In [1]: import numpy as np

In [2]: import numpy.linalg as la

In [3]: np.set_printoptions(precision=2, suppress=True, linewidth=200)

In [4]: tidy = lambda a: np.round(a, 2) + 0

In [5]: M = np.array([[1.05, 5.0, 5.0], [0.0, 3.05, 5.0], [1.0, 5.0, 5.05]])

In [6]: left, sv, Vt = la.svd(M)

In [7]: print(np.argmax(sv[:-1] / (sv[1:] + 1e-6)) + 1)
2

In [8]: print(tidy(sv))
[11.62  1.39  0.02]

In [9]: Y = left[:, :2] @ np.diag(sv[:2]) @ Vt[:2]

In [10]: print(la.matrix_rank(Y))
2

In [11]: print(tidy(la.norm(M - Y, 2)), tidy(sv[2]))
0.02 0.02

In [12]: print(tidy(np.abs(M - Y).max()))
0.01

In [13]: X = np.array([[-0.05, -0.5, -0.5],
    ...:     [-0.12, -0.87, -0.87],
    ...:     [0.23, 0.99, 0.99],
    ...:     [-0.06, -0.58, -0.58],
    ...:     [-0.01, -0.11, -0.11],
    ...:     [-0.15, -0.93, -0.93],
    ...:     [-0.16, -0.94, -0.94],
    ...:     [0.16, 0.94, 0.94],
    ...:     [0.09, 0.76, 0.76],
    ...:     [-0.03, -0.32, -0.32]])

In [14]: rank = la.matrix_rank(X)

In [15]: print(rank)
2

In [16]: N = la.svd(X)[2][rank:].T

In [17]: print(la.matrix_rank(X.T @ X), la.matrix_rank(X @ X.T))
2 2

In [18]: print([int(la.matrix_rank(X[:, :j + 1])) for j in range(3)])
[1, 2, 2]

In [19]: print(tidy(N[:, 0] / N[np.abs(N[:, 0]).round(6).argmax(), 0]))
[ 0.  1. -1.]

In [20]: print(tidy(N @ N.T))
[[ 0.   0.   0. ]
 [ 0.   0.5 -0.5]
 [ 0.  -0.5  0.5]]

In [21]: print([int(la.matrix_rank(X[:i])) for i in range(1, len(X) + 1)])
[1, 2, 2, 2, 2, 2, 2, 2, 2, 2]

In [22]: F = np.array([[0, 2, 0, 2], [2, 2, 2, 2], [0, 2, 0, 2], [2, 2, 2, 2]])

In [23]: print(tidy(F @ la.pinv(F) @ F))
[[0. 2. 0. 2.]
 [2. 2. 2. 2.]
 [0. 2. 0. 2.]
 [2. 2. 2. 2.]]

In [24]: print(np.allclose(F[:-1].T @ la.lstsq(F[:-1].T, F[-1])[0], F[-1]))
True

In [25]: print(la.lstsq(F[:-1].T, F[-1])[2])
2

In [26]: print(np.abs(np.diag(la.qr(F)[1])) > 1e-9)
[ True  True False False]

In [27]: rng = np.random.default_rng(10746)

In [28]: idx = rng.permutation(4)

In [29]: print(idx)
[0 2 1 3]

In [30]: Y = F[idx][:, idx]

In [31]: print(np.trace(Y))
4

In [32]: print(tidy(la.det(Y)), tidy(la.det(F[idx])))
0.0 0.0

In [33]: print(Y)
[[0 0 2 2]
 [0 0 2 2]
 [2 2 2 2]
 [2 2 2 2]]

In [34]: print(tidy(np.sort(np.abs(la.eigvals(Y)))))
[0.   0.   2.47 6.47]

In [35]: left, sv, Vt = la.svd(F)

In [36]: print(tidy(sv))
[6.47 2.47 0.   0.  ]

In [37]: Y = left[:, :2] @ np.diag(sv[:2]) @ Vt[:2]

In [38]: print(tidy(la.norm(F - Y, 2)), tidy(sv[2]))
0.0 0.0

In [39]: print(tidy(np.abs(F - Y).max()))
0.0

In [40]: E = np.load("layer6.npy")

In [41]: print(E)
[[  0.1   0.3  -0.5]
 [ -0.1   0.8   0. ]
 [ -0.5   0.7  -1.6]
 [ -0.6   0.7  -1. ]
 [ -0.3   0.3   1.9]
 [ -1.4   0.1   0.8]
 [ -0.2  -1.4  -0.6]
 [ -1.    0.    1.1]
 [ -0.1   0.6  -2.1]
 [  0.5   1.   -0.4]
 [ -0.6  -0.5  -0.6]
 [  2.1  -0.4  -0.5]
 [  0.2   0.7   1.4]
 [-36.    8.   20. ]
 [ -0.2   0.3   1.1]
 [  1.3  -0.7  -0.9]
 [ -0.2   2.1  -0.7]
 [  0.8   1.5   0.6]
 [  0.5   0.7   0. ]
 [  1.4   2.5  -0.1]
 [  0.3   0.8  -1.8]
 [  0.1  -0.6  -0.1]]

In [42]: Z = E[[4, 20]].astype(float)

In [43]: for _ in range(7):
    ...:     idx = la.norm(E[:, None] - Z, axis=-1).argmin(axis=1)
    ...:     Z = np.array([E[idx == j].mean(axis=0) for j in range(2)])
    ...: 

In [44]: print(idx)
[1 1 1 1 1 1 1 1 1 1 1 1 1 0 1 1 1 1 1 1 1 1]

In [45]: print(np.abs(Z[1] - Z[0]).argmax())
0

In [46]: d = la.norm(E[:, None] - E[None], axis=-1)

In [47]: print(d[16].round(6).argsort(kind="stable")[:4])
[16  9  1  3]

In [48]: print(np.unravel_index(d.round(6).argmax(), d.shape))
(np.int64(11), np.int64(13))

In [49]: print(np.flatnonzero(d[16] < d.mean() / 2))
[ 0  1  2  3  8  9 10 12 14 16 17 18 19 20]

In [50]: print(tidy(d[:5, :5]))
[[0.   0.73 1.32 0.95 2.43]
 [0.73 0.   1.65 1.12 1.97]
 [1.32 1.65 0.   0.61 3.53]
 [0.95 1.12 0.61 0.   2.94]
 [2.43 1.97 3.53 2.94 0.  ]]

In [51]: print((d + 1e9 * np.eye(22)).round(6).argmin(axis=1))
[ 1 18  3  2 14  7 10  5 20 18 21 15 14  5 12 11  9 18  9 17  8 10]

In [52]: Y = np.array([[7]])

In [53]: Z = np.array([[5, 2, 0], [0, 2, 4], [2, 2, 0]])

In [54]: K = np.block([[Y, np.zeros((1, 3))], [np.zeros((3, 1)), Z]])

In [55]: print(K)
[[7. 0. 0. 0.]
 [0. 5. 2. 0.]
 [0. 0. 2. 4.]
 [0. 2. 2. 0.]]

In [56]: ev, vecs = la.eig(K)

In [57]: print(tidy(np.prod(ev)))
-168.0

In [58]: print(tidy(K @ vecs[:, 0] - ev[0] * vecs[:, 0]))
[0. 0. 0. 0.]
